>>> import numpy as np
>>> from numpy import linalg as LA
>>> np.set_printoptions(precision=2, suppress=True, linewidth=140, legacy="1.25")
>>> def rd(a):
...     return np.round(a, 2) + 0
... 
>>> X = np.load("case16.npy")
>>> print(rd(X))
[[-0.73 -0.14 -0.18 -0.03 -0.26  0.2 ]
 [-0.35 -0.07  0.02  0.06  0.09 -0.73]
 [ 0.22  0.07 -0.06  0.3  -0.17  0.24]
 [ 0.02 -0.44 -0.38  0.02  0.24  0.21]
 [ 0.02 -0.03  0.5   0.25 -0.11  0.01]
 [ 0.07  0.07  0.01  0.06  0.07 -0.35]
 [ 0.04  0.37 -0.02  0.21  0.45 -0.04]
 [ 0.31  0.02 -0.14 -0.61 -0.02  0.02]
 [-0.13 -0.12  0.12  0.35  0.11  0.32]
 [ 0.15 -0.35  0.19  0.22  0.46  0.  ]
 [-0.24 -0.06  0.17 -0.42  0.57  0.15]
 [-0.02 -0.17  0.68 -0.29 -0.19  0.08]
 [-0.13 -0.29  0.03  0.01  0.09  0.01]
 [-0.29  0.61  0.09 -0.04  0.19  0.26]]
>>> # orthonormal columns
>>> gram = np.cov(X, rowvar=False)
>>> rd(gram)
array([[ 0.07,  0.  ,  0.01,  0.  ,  0.01,  0.  ],
       [ 0.  ,  0.08,  0.  ,  0.  ,  0.  ,  0.  ],
       [ 0.01,  0.  ,  0.07,  0.  , -0.01,  0.  ],
       [ 0.  ,  0.  ,  0.  ,  0.08,  0.  ,  0.  ],
       [ 0.01,  0.  , -0.01,  0.  ,  0.06,  0.  ],
       [ 0.  ,  0.  ,  0.  ,  0.  ,  0.  ,  0.08]])
>>> rd(LA.eigvalsh(gram)[::-1])
array([0.08, 0.08, 0.08, 0.08, 0.08, 0.05])
>>> q, vecs = LA.qr(gram[:, :5])[0], LA.qr(gram[:, 5:])[0]
>>> sigma = LA.svd(q.T @ vecs, compute_uv=False)
>>> (sigma > 0.9).sum()
0
>>> rd(np.degrees(np.arccos(sigma.clip(0, 1))))
array([81.54])
>>> print(rd(LA.norm(q @ q.T - vecs @ vecs.T, 2)))
1.0
